In [1]: import numpy as np

In [2]: np.set_printoptions(precision=2, suppress=True, linewidth=200)

In [3]: tidy = lambda a: np.round(a, 2) + 0

In [4]: A = np.load("block11.npy")

In [5]: tidy(A)
Out[5]: 
array([[-1.14, -0.01, -0.76, -3.82, -2.  ,  2.12],
       [ 3.3 ,  1.69,  0.19, -0.03,  0.58,  3.3 ],
       [ 2.71,  0.87,  0.78,  3.44,  2.1 , -0.25],
       [-3.44, -1.39, -0.64, -2.44, -1.76, -1.33],
       [-3.59, -1.6 , -0.49, -1.56, -1.38, -2.22],
       [ 3.59,  1.64,  0.45,  1.31,  1.26,  2.43],
       [-0.07, -0.56,  0.63,  3.51,  1.63, -3.05],
       [ 2.84,  1.6 , -0.02, -1.  ,  0.04,  3.66],
       [ 3.54,  1.5 ,  0.58,  2.08,  1.61,  1.73],
       [-1.85, -1.28,  0.3 ,  2.27,  0.73, -3.76],
       [-1.18, -0.03, -0.76, -3.83, -2.01,  2.09],
       [ 2.94,  1.62,  0.02, -0.83,  0.14,  3.61],
       [-0.5 , -0.75,  0.57,  3.3 ,  1.45, -3.3 ],
       [-3.53, -1.48, -0.59, -2.13, -1.64, -1.67],
       [ 3.59,  1.58,  0.51,  1.68,  1.44,  2.11],
       [-0.52, -0.75,  0.56,  3.29,  1.45, -3.31],
       [ 3.26,  1.69,  0.16, -0.15,  0.52,  3.35],
       [ 3.12,  1.66,  0.1 , -0.47,  0.35,  3.48],
       [ 3.57,  1.55,  0.54,  1.84,  1.51,  1.97],
       [ 3.54,  1.68,  0.37,  0.88,  1.05,  2.76],
       [-0.25,  0.41, -0.67, -3.63, -1.74,  2.85],
       [ 2.53,  1.51, -0.12, -1.47, -0.23,  3.75],
       [ 3.56,  1.67,  0.39,  1.  ,  1.11,  2.67],
       [ 2.98,  1.63,  0.04, -0.74,  0.19,  3.58],
       [ 2.95,  1.63,  0.03, -0.8 ,  0.16,  3.6 ]])

In [6]: d = np.linalg.norm(A[:, None] - A[None], axis=-1)

In [7]: np.flatnonzero(d[20] < d.mean() / 2)
Out[7]: array([ 0, 10, 20])

In [8]: tidy(d[:5, :5])
Out[8]: 
array([[0.  , 6.78, 9.65, 4.6 , 5.74],
       [6.78, 0.  , 5.32, 9.4 , 9.77],
       [9.65, 5.32, 0.  , 9.77, 9.41],
       [4.6 , 9.4 , 9.77, 0.  , 1.34],
       [5.74, 9.77, 9.41, 1.34, 0.  ]])

In [9]: tidy(np.linalg.norm(A, axis=1))
Out[9]: array([5., 5., 5., 5., 5., 5., 5., 5., 5., 5., 5., 5., 5., 5., 5., 5., 5., 5., 5., 5., 5., 5., 5., 5., 5.])

In [10]: d[20].round(6).argsort(kind="stable")[:4]
Out[10]: array([20,  0, 10, 21])

In [11]: d.shape
Out[11]: (25, 25)

In [12]: d.mean(axis=1).argmax()
Out[12]: np.int64(4)

In [13]: feats = np.array([[-2, 2, 0, -2, -2],
    ...:     [1, -2, 2, -2, -2],
    ...:     [0, -2, 0, -1, 3],
    ...:     [0, 0, -2, 3, 3],
    ...:     [0, 1, -2, -2, 0],
    ...:     [-2, 1, -2, 3, 0],
    ...:     [3, -3, 0, 3, 1]])

In [14]: feats[2] = feats[5]

In [15]: feats
Out[15]: 
array([[-2,  2,  0, -2, -2],
       [ 1, -2,  2, -2, -2],
       [-2,  1, -2,  3,  0],
       [ 0,  0, -2,  3,  3],
       [ 0,  1, -2, -2,  0],
       [-2,  1, -2,  3,  0],
       [ 3, -3,  0,  3,  1]])

In [16]: out = np.c_[feats[:, :2] @ np.array([[2, 2], [2, 1]]), np.array([1, -2, -2, 4, -1, 3, 3])]

In [17]: out
Out[17]: 
array([[ 0, -2,  1],
       [-2,  0, -2],
       [-2, -3, -2],
       [ 0,  0,  4],
       [ 2,  1, -1],
       [-2, -3,  3],
       [ 0,  3,  3]])

In [18]: np.linalg.matrix_rank(out)
Out[18]: np.int64(3)

In [19]: tidy(np.linalg.norm(np.linalg.qr(feats)[0].T @ out, axis=0) ** 2 / ((out ** 2).sum(axis=0) + 1e-12))
Out[19]: array([1.  , 1.  , 0.46])

In [20]: tidy(np.linalg.lstsq(feats, out[:, 0])[0])
Out[20]: array([2., 2., 0., 0., 0.])

In [21]: np.linalg.matrix_rank(np.c_[feats, out])
Out[21]: np.int64(6)

In [22]: tidy(np.linalg.norm(out - feats @ np.linalg.lstsq(feats, out)[0], axis=0))
Out[22]: array([0.  , 0.  , 4.87])

In [23]: proj = feats @ np.linalg.solve(feats.T @ feats, feats.T)

In [24]: tidy(proj)
Out[24]: 
array([[ 0.42, -0.12,  0.1 , -0.4 ,  0.08,  0.1 , -0.22],
       [-0.12,  0.98,  0.02, -0.08,  0.02,  0.02, -0.04],
       [ 0.1 ,  0.02,  0.48,  0.07, -0.01,  0.48,  0.04],
       [-0.4 , -0.08,  0.07,  0.73,  0.05,  0.07, -0.15],
       [ 0.08,  0.02, -0.01,  0.05,  0.99, -0.01,  0.03],
       [ 0.1 ,  0.02,  0.48,  0.07, -0.01,  0.48,  0.04],
       [-0.22, -0.04,  0.04, -0.15,  0.03,  0.04,  0.92]])

In [25]: np.trace(proj)
Out[25]: np.float64(5.0)

In [26]: vals, evecs = np.linalg.eigh(proj)

In [27]: tidy(evecs.T @ evecs)
Out[27]: 
array([[1., 0., 0., 0., 0., 0., 0.],
       [0., 1., 0., 0., 0., 0., 0.],
       [0., 0., 1., 0., 0., 0., 0.],
       [0., 0., 0., 1., 0., 0., 0.],
       [0., 0., 0., 0., 1., 0., 0.],
       [0., 0., 0., 0., 0., 1., 0.],
       [0., 0., 0., 0., 0., 0., 1.]])

In [28]: tidy(np.linalg.eigvalsh(proj + 5 * np.eye(7)))
Out[28]: array([5., 5., 6., 6., 6., 6., 6.])

In [29]: tidy(vals)
Out[29]: array([0., 0., 1., 1., 1., 1., 1.])

In [30]: X = np.loadtxt("mat.csv", delimiter=",")

In [31]: tidy(X)
Out[31]: 
array([[-1.01, -0.67,  1.86,  1.39, -4.  , -1.46],
       [ 2.53, -2.76, -0.11, -2.38,  2.2 ,  0.68],
       [-1.36,  3.49, -1.98,  0.79,  2.34,  0.97],
       [ 2.57, -3.06,  0.14, -2.35,  1.79,  0.53],
       [-1.89,  0.93,  1.24,  2.06, -3.63, -1.27],
       [ 0.58, -2.78,  2.16, -0.02, -3.26, -1.27],
       [-0.34,  2.51, -2.17, -0.21,  3.47,  1.34],
       [-1.88,  3.79, -1.69,  1.34,  1.42,  0.65],
       [ 2.29, -1.89, -0.72, -2.3 ,  3.05,  1.02],
       [ 2.33, -3.81,  1.18, -1.88, -0.19, -0.21],
       [-0.54,  2.74, -2.16, -0.02,  3.3 ,  1.29],
       [ 2.41, -3.76,  1.04, -1.99,  0.12, -0.1 ],
       [-1.82,  0.78,  1.31,  2.01, -3.7 , -1.3 ],
       [-1.27,  3.43, -2.01,  0.7 ,  2.46,  1.01],
       [ 0.26, -2.42,  2.17,  0.28, -3.53, -1.36],
       [ 0.46,  1.5 , -2.06, -0.92,  3.91,  1.46],
       [ 2.53, -3.55,  0.68, -2.19,  0.84,  0.17],
       [-1.47,  3.57, -1.93,  0.9 ,  2.16,  0.91],
       [ 2.34, -2.05, -0.62, -2.33,  2.93,  0.97]])

In [32]: x0 = np.array([-1, -1, -3, 1, 4, 4])

In [33]: np.linalg.norm(X @ x0) <= np.linalg.norm(X, 2) * np.linalg.norm(x0) + 1e-9
Out[33]: np.True_

In [34]: tidy(X @ np.ones(6))
Out[34]: array([-3.9 ,  0.15,  4.25, -0.39, -2.56, -4.6 ,  4.61,  3.64,  1.45, -2.59,  4.6 , -2.29, -2.71,  4.32, -4.6 ,  4.35, -1.52,  4.15,  1.24])

In [35]: (X @ x0).argmax()
Out[35]: np.int64(15)

In [36]: tidy(X.sum(axis=0))
Out[36]: array([ 6.71, -4.01, -3.69, -7.14, 11.68,  4.04])

In [37]: tidy(np.abs(X).max())
Out[37]: np.float64(4.0)

In [38]: tidy(np.linalg.svd(X, compute_uv=False))
Out[38]: array([16.18, 14.6 ,  0.  ,  0.  ,  0.  ,  0.  ])

In [39]: tidy(X.mean(axis=0))
Out[39]: array([ 0.35, -0.21, -0.19, -0.38,  0.61,  0.21])

In [40]: np.unravel_index(np.abs(X).argmax(), X.shape)
Out[40]: (np.int64(0), np.int64(4))

In [41]: tidy(np.linalg.norm(X))
Out[41]: np.float64(21.79)

In [42]: X.shape
Out[42]: (19, 6)

In [43]: t = np.radians(135)

In [44]: Rm = np.eye(6)

In [45]: Rm[3, 3] = Rm[1, 1] = np.cos(t)

In [46]: Rm[3, 1], Rm[1, 3] = -np.sin(t), np.sin(t)

In [47]: tidy(Rm)
Out[47]: 
array([[ 1.  ,  0.  ,  0.  ,  0.  ,  0.  ,  0.  ],
       [ 0.  , -0.71,  0.  ,  0.71,  0.  ,  0.  ],
       [ 0.  ,  0.  ,  1.  ,  0.  ,  0.  ,  0.  ],
       [ 0.  , -0.71,  0.  , -0.71,  0.  ,  0.  ],
       [ 0.  ,  0.  ,  0.  ,  0.  ,  1.  ,  0.  ],
       [ 0.  ,  0.  ,  0.  ,  0.  ,  0.  ,  1.  ]])

In [48]: out = X @ Rm.T

In [49]: tidy(np.linalg.det(Rm)), tidy(np.trace(Rm))
Out[49]: (np.float64(1.0), np.float64(2.59))

In [50]: tidy(np.abs(out - X).max(axis=0))
Out[50]: array([0.  , 5.53, 0.  , 6.25, 0.  , 0.  ])

In [51]: np.allclose(np.linalg.norm(X, axis=1), np.linalg.norm(out, axis=1))
Out[51]: True

In [52]: tidy(np.linalg.svd(X, compute_uv=False)), tidy(np.linalg.svd(out, compute_uv=False))
Out[52]: 
(array([16.18, 14.6 ,  0.  ,  0.  ,  0.  ,  0.  ]),
 array([16.18, 14.6 ,  0.  ,  0.  ,  0.  ,  0.  ]))
